In [1]: import numpy as np

In [2]: import numpy.linalg as la

In [3]: np.set_printoptions(precision=2, suppress=True, linewidth=120)

In [4]: m1 = np.load("out3.npy")

In [5]: m1
Out[5]: 
array([[ 1.5, -0.3,  0. ,  0.2, -0.4,  0.1,  0.8, -1.1, -1.5],
       [-0.3, -3.3,  0.2,  0.7, -0.2, -1. , -0.6, -1.6,  1.6],
       [ 2. , -4. ,  4. , -7. ,  0. ,  6.5,  8.5, -1.5, -1. ],
       [ 1.4,  0.8,  1.1, -0.2,  1. ,  0.9, -0.2,  0.6,  0. ],
       [-0.5, -1. , -2.6, -1.3, -1.7, -1.1, -0.4, -0.8,  1.1],
       [-0.2,  0.3,  0.8, -1.1, -0.1, -1.2,  1.3, -1.5,  0.9],
       [ 0.7, -0.1,  1.1, -0.1, -0.5,  1.3,  1. , -0.4,  0. ],
       [-0.3,  0.4,  0.3, -0.6, -0.4, -0.4,  0.5, -0.4, -2. ],
       [-1.2, -1.2,  0.3, -1.1,  0.5,  0.9,  3. , -0.7,  0.2],
       [ 0.6,  0.1, -2.4,  0.2,  0.9,  0.8, -0.3,  1.7,  1.7],
       [ 0.8, -0.4, -0.5,  0.7, -1. ,  2. , -0.6, -1.3, -1.1]])

In [6]: # row 2 is much longer than the rest

In [7]: Q, Rm = la.qr(m1)

In [8]: np.abs(np.diag(Rm))
Out[8]: array([3.41, 5.33, 4.66, 4.54, 2.33, 3.29, 2.14, 1.41, 2.53])

In [9]: np.round(Q.T @ Q, 2) + 0
Out[9]: 
array([[1., 0., 0., 0., 0., 0., 0., 0., 0.],
       [0., 1., 0., 0., 0., 0., 0., 0., 0.],
       [0., 0., 1., 0., 0., 0., 0., 0., 0.],
       [0., 0., 0., 1., 0., 0., 0., 0., 0.],
       [0., 0., 0., 0., 1., 0., 0., 0., 0.],
       [0., 0., 0., 0., 0., 1., 0., 0., 0.],
       [0., 0., 0., 0., 0., 0., 1., 0., 0.],
       [0., 0., 0., 0., 0., 0., 0., 1., 0.],
       [0., 0., 0., 0., 0., 0., 0., 0., 1.]])

In [10]: Q.shape, Rm.shape
Out[10]: ((11, 9), (9, 9))
